$ ipython --no-banner

In [1]: import numpy as np

In [2]: np.set_printoptions(precision=2, suppress=True, linewidth=100)

In [3]: tidy = lambda a: np.round(a, 2) + 0

In [4]: E = np.loadtxt("m.csv", delimiter=",")

In [5]: E
Out[5]: 
array([[ 28.,  -2.,   1.,   0.,   1.,   2.,   1.],
       [  0.,  30.,   0.,   1.,  -1.,   1.,  -1.],
       [  0.,   2., -12.,  -2.,   1.,   0.,   2.],
       [  2.,   0.,   2.,  12.,   1.,   1.,   0.],
       [  2.,  -1.,  -1.,  -1., -10.,   0.,   0.],
       [ -2.,   0.,   1.,  -1.,  -2.,  30.,   0.],
       [ -2.,   1.,  -2.,  -2.,   0.,   2.,  30.]])

In [6]: Uu, s, Vh = np.linalg.svd(E, full_matrices=False)

In [7]: tidy(s / s[0])
Out[7]: array([1.  , 0.96, 0.93, 0.88, 0.44, 0.34, 0.3 ])

In [8]: np.allclose(Uu * s @ Vh, E)
Out[8]: True

In [9]: tidy(Vh @ Vh.T)
Out[9]: 
array([[1., 0., 0., 0., 0., 0., 0.],
       [0., 1., 0., 0., 0., 0., 0.],
       [0., 0., 1., 0., 0., 0., 0.],
       [0., 0., 0., 1., 0., 0., 0.],
       [0., 0., 0., 0., 1., 0., 0.],
       [0., 0., 0., 0., 0., 1., 0.],
       [0., 0., 0., 0., 0., 0., 1.]])

In [10]: tidy(Uu.T @ E @ Vh.T)
Out[10]: 
array([[31.57,  0.  ,  0.  ,  0.  ,  0.  ,  0.  ,  0.  ],
       [ 0.  , 30.38,  0.  ,  0.  ,  0.  ,  0.  ,  0.  ],
       [ 0.  ,  0.  , 29.44,  0.  ,  0.  ,  0.  ,  0.  ],
       [ 0.  ,  0.  ,  0.  , 27.68,  0.  ,  0.  ,  0.  ],
       [ 0.  ,  0.  ,  0.  ,  0.  , 13.85,  0.  ,  0.  ],
       [ 0.  ,  0.  ,  0.  ,  0.  ,  0.  , 10.62,  0.  ],
       [ 0.  ,  0.  ,  0.  ,  0.  ,  0.  ,  0.  ,  9.32]])

In [11]: Q, Rm = np.linalg.qr(E)

In [12]: np.allclose(Rm.T @ Rm, E.T @ E)
Out[12]: True

In [13]: Q.shape, Rm.shape
Out[13]: ((7, 7), (7, 7))

In [14]: tidy(abs(Rm[0, 0])), tidy(np.linalg.norm(E[:, 0]))
Out[14]: (np.float64(28.28), np.float64(28.28))

In [15]: print(tidy(Q.T @ Q))
[[1. 0. 0. 0. 0. 0. 0.]
 [0. 1. 0. 0. 0. 0. 0.]
 [0. 0. 1. 0. 0. 0. 0.]
 [0. 0. 0. 1. 0. 0. 0.]
 [0. 0. 0. 0. 1. 0. 0.]
 [0. 0. 0. 0. 0. 1. 0.]
 [0. 0. 0. 0. 0. 0. 1.]]

In [16]: tidy(np.abs(np.diag(Rm)))
Out[16]: array([28.28, 30.09, 12.37, 11.65, 10.19, 29.49, 29.06])

In [17]: np.trace(Q @ Q.T)
Out[17]: np.float64(7.0)

In [18]: tidy(Q @ Rm)
Out[18]: 
array([[ 28.,  -2.,   1.,   0.,   1.,   2.,   1.],
       [  0.,  30.,   0.,   1.,  -1.,   1.,  -1.],
       [  0.,   2., -12.,  -2.,   1.,   0.,   2.],
       [  2.,   0.,   2.,  12.,   1.,   1.,   0.],
       [  2.,  -1.,  -1.,  -1., -10.,   0.,   0.],
       [ -2.,   0.,   1.,  -1.,  -2.,  30.,   0.],
       [ -2.,   1.,  -2.,  -2.,   0.,   2.,  30.]])

In [19]: vec = np.array([3, -2, 2, 0, -5, 4, 4])

In [20]: E @ vec
Out[20]: array([ 97., -55., -25.,   9.,  56., 126., 116.])

In [21]: np.linalg.norm(E @ vec) <= np.linalg.norm(E, 2) * np.linalg.norm(vec) + 1e-9
Out[21]: np.True_

In [22]: print(E @ np.ones(7))
[ 31.  30.  -9.  18. -11.  26.  27.]

In [23]: (E * vec).sum(axis=1)
Out[23]: array([ 97., -55., -25.,   9.,  56., 126., 116.])

In [24]: E @ np.eye(7)[5]
Out[24]: array([ 2.,  1.,  0.,  1.,  0., 30.,  2.])

In [25]: (E @ vec).argmax()
Out[25]: np.int64(5)

In [26]: arr = np.load("mat.npy")

In [27]: arr
Out[27]: 
array([[ 1.01, -3.01,  1.06, -1.96, -1.05, -1.97],
       [ 1.01, -3.01,  1.03, -2.08, -0.97, -2.06],
       [ 1.  , -3.04,  0.94, -2.02, -1.1 , -2.04],
       [ 0.99, -3.  ,  0.85, -2.04, -0.98, -1.96],
       [ 1.06, -3.06,  0.94, -2.06, -0.97, -2.02],
       [ 1.03, -2.94,  0.98, -1.99, -1.04, -1.91],
       [ 1.02, -3.01,  0.97, -1.98, -1.  , -1.95],
       [ 0.94, -2.95,  0.98, -1.96, -1.04, -2.02],
       [ 0.98, -2.93,  0.96, -1.96, -1.07, -1.97],
       [ 0.97, -2.98,  1.03, -1.97, -1.03, -2.04],
       [ 1.  , -3.05,  1.01, -2.03, -1.04, -2.06],
       [ 0.98, -3.04,  1.01, -2.06, -1.03, -1.99],
       [ 0.94, -3.02,  1.03, -1.96, -1.02, -1.95],
       [ 0.96, -2.96,  0.99, -2.03, -1.05, -1.98],
       [ 0.94, -2.95,  0.98, -1.97, -0.99, -2.  ],
       [ 0.93, -3.01,  1.03, -2.04, -1.03, -1.96],
       [ 1.02, -2.99,  1.04, -2.05, -1.  , -1.95],
       [ 0.88, -3.01,  1.04, -2.01, -1.05, -2.03],
       [ 0.97, -3.1 ,  1.02, -1.95, -1.  , -2.11],
       [ 0.98,  1.06, -2.02,  1.  ,  0.9 , -2.05],
       [ 0.97,  1.03, -1.93,  1.03,  0.89, -1.95],
       [ 1.01,  1.01, -1.96,  1.  ,  1.06, -1.97],
       [ 0.97,  1.04, -2.  ,  0.99,  0.93, -1.94],
       [ 0.94,  1.01, -2.03,  1.03,  1.01, -1.96],
       [ 1.1 ,  1.05, -2.06,  0.99,  0.92, -1.97],
       [ 1.05,  0.89, -1.99,  1.05,  0.97, -2.02],
       [ 1.05,  1.04, -2.02,  1.04,  1.01, -1.96],
       [ 1.01,  1.03, -1.96,  1.04,  1.07, -1.98],
       [ 0.98,  0.98, -1.98,  0.93,  0.92, -2.07],
       [ 0.95,  1.03, -1.98,  0.9 ,  1.01, -1.91],
       [ 0.96,  0.95, -2.05,  1.11,  1.  , -2.04],
       [ 1.08,  1.06, -1.93,  1.08,  1.03, -2.04],
       [ 0.96,  0.99, -1.94,  0.97,  1.05, -2.06],
       [ 0.99,  0.94, -1.92,  1.05,  1.03, -2.  ],
       [ 1.05,  0.96, -1.95,  0.99,  1.03, -1.93],
       [ 1.07,  1.01, -2.01,  0.98,  0.95, -1.98],
       [ 1.01,  1.04, -2.  ,  0.99,  1.01, -2.05],
       [ 0.94,  1.  , -1.98,  1.05,  1.  , -2.04]])

In [28]: cen = arr - arr.mean(axis=0)

In [29]: Uu, s, Vh = np.linalg.svd(cen, full_matrices=False)

In [30]: np.abs(Vh[0]).argmax()
Out[30]: np.int64(1)

In [31]: tidy(s)
Out[31]: array([19.03,  0.34,  0.3 ,  0.29,  0.25,  0.22])

In [32]: np.linalg.matrix_rank(cen)
Out[32]: np.int64(6)

In [33]: np.searchsorted(np.cumsum(s ** 2) / (s ** 2).sum(), 0.9) + 1
Out[33]: np.int64(1)

In [34]: tidy(s ** 2 / (s ** 2).sum())
Out[34]: array([1., 0., 0., 0., 0., 0.])

In [35]: cov = np.cov(arr, rowvar=False)

In [36]: tidy(np.median(arr, axis=0))
Out[36]: array([ 0.98, -1.02, -0.53, -0.52, -0.04, -1.98])

In [37]: print(tidy(np.polyfit(arr[:, 5], arr[:, 4], 1)))
[0.56 1.11]

In [38]: tidy(cov)
Out[38]: 
array([[ 0.  ,  0.02, -0.02,  0.02,  0.01,  0.  ],
       [ 0.02,  4.13, -3.07,  3.11,  2.07,  0.  ],
       [-0.02, -3.07,  2.28, -2.31, -1.54,  0.  ],
       [ 0.02,  3.11, -2.31,  2.34,  1.56,  0.  ],
       [ 0.01,  2.07, -1.54,  1.56,  1.04,  0.  ],
       [ 0.  ,  0.  ,  0.  ,  0.  ,  0.  ,  0.  ]])

In [39]: other = np.c_[arr[:, :2] @ np.array([[2, 1], [3, 0]]), np.array([2, -2, 2, 0, 2, 2, 1, -1, -1, 0, 0, 1, -1, 2, 0, 0, 2, 1, 1, 2, 2, -1, -1, 1, 0, 1, 1, 0, 1, 2, 0, -1, 2, -2, -2, 1, 0, -1])]

In [40]: tidy(other)
Out[40]: 
array([[-7.01,  1.01,  2.  ],
       [-7.01,  1.01, -2.  ],
       [-7.12,  1.  ,  2.  ],
       [-7.02,  0.99,  0.  ],
       [-7.06,  1.06,  2.  ],
       [-6.76,  1.03,  2.  ],
       [-6.99,  1.02,  1.  ],
       [-6.97,  0.94, -1.  ],
       [-6.83,  0.98, -1.  ],
       [-7.  ,  0.97,  0.  ],
       [-7.15,  1.  ,  0.  ],
       [-7.16,  0.98,  1.  ],
       [-7.18,  0.94, -1.  ],
       [-6.96,  0.96,  2.  ],
       [-6.97,  0.94,  0.  ],
       [-7.17,  0.93,  0.  ],
       [-6.93,  1.02,  2.  ],
       [-7.27,  0.88,  1.  ],
       [-7.36,  0.97,  1.  ],
       [ 5.14,  0.98,  2.  ],
       [ 5.03,  0.97,  2.  ],
       [ 5.05,  1.01, -1.  ],
       [ 5.06,  0.97, -1.  ],
       [ 4.91,  0.94,  1.  ],
       [ 5.35,  1.1 ,  0.  ],
       [ 4.77,  1.05,  1.  ],
       [ 5.22,  1.05,  1.  ],
       [ 5.11,  1.01,  0.  ],
       [ 4.9 ,  0.98,  1.  ],
       [ 4.99,  0.95,  2.  ],
       [ 4.77,  0.96,  0.  ],
       [ 5.34,  1.08, -1.  ],
       [ 4.89,  0.96,  2.  ],
       [ 4.8 ,  0.99, -2.  ],
       [ 4.98,  1.05, -2.  ],
       [ 5.17,  1.07,  1.  ],
       [ 5.14,  1.01,  0.  ],
       [ 4.88,  0.94, -1.  ]])

In [41]: tidy(np.linalg.norm(np.linalg.qr(arr)[0].T @ other, axis=0) ** 2 / ((other ** 2).sum(axis=0) + 1e-12))
Out[41]: array([1.  , 1.  , 0.22])

In [42]: np.linalg.matrix_rank(other)
Out[42]: np.int64(3)

In [43]: np.linalg.matrix_rank(np.c_[arr, other])
Out[43]: np.int64(7)

In [44]: Uu, s, Vh = np.linalg.svd(arr)

In [45]: print(np.argmax(s[:-1] / (s[1:] + 1e-6)) + 1)
2

In [46]: other = Uu[:, :2] @ np.diag(s[:2]) @ Vh[:2]

In [47]: np.linalg.matrix_rank(other)
Out[47]: np.int64(2)

In [48]: tidy(np.linalg.norm(arr - other, 2)), tidy(s[2])
Out[48]: (np.float64(0.33), np.float64(0.33))

In [49]: tidy(np.abs(arr - other).max())
Out[49]: np.float64(0.1)

In [50]: other = arr / np.sqrt((arr ** 2).mean(axis=1, keepdims=True))

In [51]: print(tidy(other[31]))
[ 0.75  0.74 -1.34  0.75  0.72 -1.42]

In [52]: tidy(np.linalg.norm(other, axis=1))
Out[52]: 
array([2.45, 2.45, 2.45, 2.45, 2.45, 2.45, 2.45, 2.45, 2.45, 2.45, 2.45, 2.45, 2.45, 2.45, 2.45,
       2.45, 2.45, 2.45, 2.45, 2.45, 2.45, 2.45, 2.45, 2.45, 2.45, 2.45, 2.45, 2.45, 2.45, 2.45,
       2.45, 2.45, 2.45, 2.45, 2.45, 2.45, 2.45, 2.45])

In [53]: np.linalg.matrix_rank(other) == np.linalg.matrix_rank(arr)
Out[53]: np.True_

In [54]: X = np.loadtxt("test14.csv", delimiter=",")

In [55]: print(X)
[[ 3.  3.  0.  0.  0.  2.  0.  2.  0.  1.  1.  0. -1.  0. -3.]
 [ 1.  0.  1.  2.  1.  2.  2.  3.  0.  3.  3.  0.  2. -3.  5.]
 [ 3.  2.  0.  2.  2.  1.  0.  0.  2.  1.  1.  0.  0. -3.  4.]
 [ 2.  3.  0.  2.  3.  3.  0.  0.  2.  3.  3.  0. -5. -5.  0.]
 [ 2.  3.  3.  1.  3.  2.  3.  1.  3.  2.  2.  0.  4.  0.  1.]
 [ 3.  0.  0.  2.  2.  1.  0.  1.  0.  1.  3.  3.  2. -3.  4.]
 [ 0.  0.  3.  3.  1.  3.  0.  0.  0.  2.  2.  2.  2. -5. -3.]
 [ 1.  3.  1.  1.  3.  1.  1.  0.  1.  2.  0.  0. -3. -1. -2.]
 [ 3.  2.  2.  1.  0.  3.  2.  0.  3.  2.  0.  0. -3.  2. -4.]
 [ 2.  0.  0.  1.  1.  1.  3.  3.  2.  3.  3.  0.  5.  5.  5.]
 [ 1.  3.  2.  2.  3.  3.  1.  0.  3.  2.  3.  0. -4.  0. -5.]
 [ 0.  0.  1.  0.  3.  3.  2.  3.  2.  0.  2.  1.  4.  5. -1.]
 [ 0.  0.  0.  0.  0.  0.  0.  0.  0.  0.  0.  0. -1. -2.  3.]
 [ 0.  0.  0.  0.  0.  0.  0.  0.  0.  0.  0.  0.  1.  3.  1.]
 [ 0.  0.  0.  0.  0.  0.  0.  0.  0.  0.  0.  0.  0. -3. -2.]]

In [56]: Uu, s, Vh = np.linalg.svd(X, full_matrices=False)

In [57]: print(tidy(np.sqrt((s ** 2).sum())), tidy(np.linalg.norm(X)))
31.0 31.0

In [58]: np.allclose(Uu * s @ Vh, X)
Out[58]: True

In [59]: tidy(s / s[0])
Out[59]: array([1.  , 0.85, 0.69, 0.43, 0.24, 0.24, 0.22, 0.18, 0.12, 0.11, 0.09, 0.07, 0.05, 0.02, 0.  ])

In [60]: print(np.abs(Uu[:, 0]).round(6).argmax())
3

In [61]: print(Uu.shape, s.shape, Vh.shape)
(15, 15) (15,) (15, 15)

In [62]: (s > 1e-8).sum()
Out[62]: np.int64(15)

In [63]: rng = np.random.default_rng(4398)

In [64]: lab = rng.permutation(15)

In [65]: lab
Out[65]: array([ 9,  4,  6, 12,  8,  2, 11, 14,  5,  3,  1,  0, 13, 10,  7])

In [66]: other = X[lab][:, lab]

In [67]: np.trace(other)
Out[67]: np.float64(19.0)

In [68]: np.allclose(other, X)
Out[68]: False

In [69]: vec = np.array([2, 0, 0, 1, 1, 1, 1, 1, 1, 2, 2, 0, 1, 2, 0])

In [70]: y = X @ vec

In [71]: coef, lr = np.zeros(15), 1 / np.linalg.norm(X, 2) ** 2

In [72]: for i in range(200):
    ...:     coef -= lr * X.T @ (X @ coef - y)
    ...:     if i % 50 == 0: print(i, round(np.linalg.norm(X @ coef - y), 2))
    ...: 
0 18.21
50 1.52
100 0.85
150 0.55

In [73]: tidy(np.linalg.cond(X))
Out[73]: np.float64(902.47)

In [74]: Uu, s, Vh = np.linalg.svd(X)

In [75]: np.argmax(s[:-1] / (s[1:] + 1e-6)) + 1
Out[75]: np.int64(14)

In [76]: tidy(s)
Out[76]: 
array([19.16, 16.23, 13.21,  8.23,  4.65,  4.51,  4.2 ,  3.54,  2.35,  2.13,  1.71,  1.43,  0.96,
        0.3 ,  0.02])

In [77]: other = Uu[:, :14] @ np.diag(s[:14]) @ Vh[:14]

In [78]: np.linalg.matrix_rank(other)
Out[78]: np.int64(14)

In [79]: np.linalg.matrix_rank(X, rtol=0.05)
Out[79]: np.int64(13)

In [80]: tidy(np.abs(X - other).max())
Out[80]: np.float64(0.01)

In [81]: tidy(np.linalg.norm(X - other, 2)), tidy(s[14])
Out[81]: (np.float64(0.02), np.float64(0.02))
